>>> import numpy as np
>>> import numpy.linalg as la
>>> np.set_printoptions(precision=4, suppress=True, linewidth=140)
>>> tidy = lambda a: np.round(a, 4) + 0
>>> feats = np.load("x.npy")
>>> print(feats)
[[-2  2  0]
 [ 0 -2 -1]
 [ 0  0 -2]]
>>> # triangular, det is the product of the diagonal
>>> O = feats.astype(float).copy()
>>> for j in range(3):
...     O[:, j] -= O[:, :j] @ (O[:, :j].T @ O[:, j])
...     O[:, j] /= la.norm(O[:, j])
... 
>>> print(O.T @ feats)
[[ 2. -2.  0.]
 [ 0.  2.  1.]
 [ 0.  0.  2.]]
>>> print(O)
[[-1.  0.  0.]
 [ 0. -1.  0.]
 [ 0.  0. -1.]]
>>> ev, vecs = la.eig(feats)
>>> print(ev)
[-2. -2. -2.]
>>> print(tidy(np.sort(la.eigvals(feats.T))))
[-2. -2. -2.]
>>> A = 0.7 ** np.abs(np.subtract.outer(np.arange(7), np.arange(7)))
>>> print(tidy(A))
[[1.     0.7    0.49   0.343  0.2401 0.1681 0.1176]
 [0.7    1.     0.7    0.49   0.343  0.2401 0.1681]
 [0.49   0.7    1.     0.7    0.49   0.343  0.2401]
 [0.343  0.49   0.7    1.     0.7    0.49   0.343 ]
 [0.2401 0.343  0.49   0.7    1.     0.7    0.49  ]
 [0.1681 0.2401 0.343  0.49   0.7    1.     0.7   ]
 [0.1176 0.1681 0.2401 0.343  0.49   0.7    1.    ]]
>>> u = np.array([0, 1, 1, 1, 3, 3, 3])
>>> B = A + np.outer(u, np.eye(7)[5])
>>> print(la.matrix_rank(la.inv(B) - la.inv(A), tol=1e-8))
1
>>> print(tidy(la.det(B) / la.det(A)), tidy(1 + la.solve(A, u)[5]))
1.5294 1.5294
>>> def softmax(z):
...     e = np.exp(z - z.max(axis=-1, keepdims=True))
...     return e / e.sum(axis=-1, keepdims=True)
... 
>>> print(tidy(softmax(10 * A[4])))
[0.0004 0.0013 0.0055 0.0447 0.8979 0.0447 0.0055]
>>> print(tidy(softmax(A).sum(axis=1)))
[1. 1. 1. 1. 1. 1. 1.]
>>> S = A @ A.T / np.sqrt(7)
>>> print(softmax(S).round(6).argmax(axis=1))
[1 1 2 3 4 5 5]
>>> ev, vecs = la.eigh(A)
>>> x0 = np.array([-1, -2, 1, -1, 2, 0, -1])
>>> print(tidy(np.abs(A).sum(axis=1).max()), tidy(np.abs(ev).max()))
4.066 3.679
>>> print(tidy(x0 @ A @ x0 / (x0 @ x0)), tidy(ev[0]), tidy(ev[-1]))
0.5729 0.1849 3.679
>>> print(tidy(x0 @ A @ x0))
6.875
>>> print(tidy(vecs * np.abs(ev) @ vecs.T))
[[1.     0.7    0.49   0.343  0.2401 0.1681 0.1176]
 [0.7    1.     0.7    0.49   0.343  0.2401 0.1681]
 [0.49   0.7    1.     0.7    0.49   0.343  0.2401]
 [0.343  0.49   0.7    1.     0.7    0.49   0.343 ]
 [0.2401 0.343  0.49   0.7    1.     0.7    0.49  ]
 [0.1681 0.2401 0.343  0.49   0.7    1.     0.7   ]
 [0.1176 0.1681 0.2401 0.343  0.49   0.7    1.    ]]
>>> print(tidy(la.eigvalsh(A[1:, 1:])))
[0.188  0.2288 0.3254 0.5657 1.2755 3.4166]
